>>> import numpy as np
>>> import numpy.linalg as la
>>> np.set_printoptions(precision=2, suppress=True, linewidth=160)
>>> rng = np.random.default_rng(9999)
>>> theta = rng.uniform(0, 2 * np.pi, 25)
>>> O, _ = la.qr(np.array([[-0.5, 0.9], [-1.6, 1.5], [-0.6, -0.7], [-1.7, 0.2]]))
>>> A = 3 * np.c_[np.cos(theta), np.sin(theta)] @ O.T
>>> A.round(2) + 0
array([[ 0.8 ,  0.25, -2.01, -2.06],
       [ 1.27,  1.36, -1.97, -1.29],
       [-1.27, -1.36,  1.97,  1.29],
       [ 1.13,  1.  , -2.04, -1.6 ],
       [-1.34, -1.59,  1.89,  1.05],
       [ 1.15,  2.43, -0.23,  1.32],
       [ 1.04,  2.36,  0.  ,  1.53],
       [ 0.7 ,  0.06, -1.98, -2.14],
       [-1.27, -2.47,  0.53, -1.02],
       [ 0.89,  0.44, -2.04, -1.96],
       [ 1.09,  2.4 , -0.11,  1.43],
       [-0.03,  1.09,  1.5 ,  2.36],
       [-0.03,  1.09,  1.49,  2.36],
       [-1.32, -1.52,  1.91,  1.12],
       [ 1.05,  0.79, -2.05, -1.75],
       [ 0.32,  1.6 ,  1.11,  2.26],
       [-0.04, -1.19, -1.43, -2.35],
       [-1.24, -1.28,  1.99,  1.36],
       [-1.43, -2.37,  1.11, -0.31],
       [ 1.46,  2.18, -1.45, -0.19],
       [-0.69, -2.04, -0.61, -2.  ],
       [-1.22, -2.46,  0.4 , -1.15],
       [ 1.28,  1.39, -1.96, -1.26],
       [-1.39, -1.76,  1.8 ,  0.85],
       [-0.64, -1.98, -0.69, -2.05]])
>>> cent = A[[22, 5]].astype(float)
>>> for _ in range(6):
...     z = la.norm(A[:, None] - cent, axis=-1).argmin(axis=1)
...     cent = np.array([A[z == j].mean(axis=0) for j in range(2)])
... 
>>> z
array([0, 0, 1, 0, 1, 1, 1, 0, 0, 0, 1, 1, 1, 1, 0, 1, 0, 1, 1, 0, 0, 0, 0, 1, 0])
>>> cent
array([[ 0.36, -0.21, -1.33, -1.6 ],
       [-0.37,  0.09,  1.2 ,  1.39]])
>>> Uu, s, vt = la.svd(cent)
>>> s
array([2.83, 0.08])
>>> other = Uu[:, :1] @ np.diag(s[:1]) @ vt[:1]
>>> la.matrix_rank(cent, rtol=0.05)
np.int64(1)
>>> round(np.abs(cent - other).max(), 2)
np.float64(0.05)
>>> other
array([[ 0.39, -0.16, -1.35, -1.59],
       [-0.34,  0.14,  1.19,  1.4 ]])
>>> round(la.norm(cent - other, 2), 2), round(float(s[1]), 2)
(np.float64(0.08), 0.08)
>>> other = np.array([[-4, 0], [-3, 4], [2, 0], [-1, 4]])
>>> np.einsum("ij->j", A)
array([ 0.28, -1.59, -2.87, -4.21])
>>> np.vstack([A, other.T]).shape
(27, 4)
>>> la.matrix_rank(A @ other)
np.int64(2)
>>> arr = np.array([[6, 1, 7, 5, 3, 1, 5, 9],
...     [2, 1, 9, 4, 7, 8, 6, 7],
...     [14, 5, 43, 21, 31, 33, 29, 37]])
>>> # row 2 is much longer than the rest
>>> rank = la.matrix_rank(arr)
>>> rank
np.int64(2)
>>> N = la.svd(arr)[2][rank:].T
>>> la.matrix_rank(arr.T @ arr), la.matrix_rank(arr @ arr.T)
(np.int64(2), np.int64(2))
>>> [int(la.matrix_rank(arr[:, :j + 1])) for j in range(8)]
[1, 2, 2, 2, 2, 2, 2, 2]
>>> [int(la.matrix_rank(arr[:i])) for i in range(1, len(arr) + 1)]
[1, 2, 2]
>>> np.round(arr @ N, 2) + 0
array([[0., 0., 0., 0., 0., 0.],
       [0., 0., 0., 0., 0., 0.],
       [0., 0., 0., 0., 0., 0.]])
>>> [int(la.matrix_rank(np.delete(arr, i, axis=0))) for i in range(3)]
[2, 2, 2]
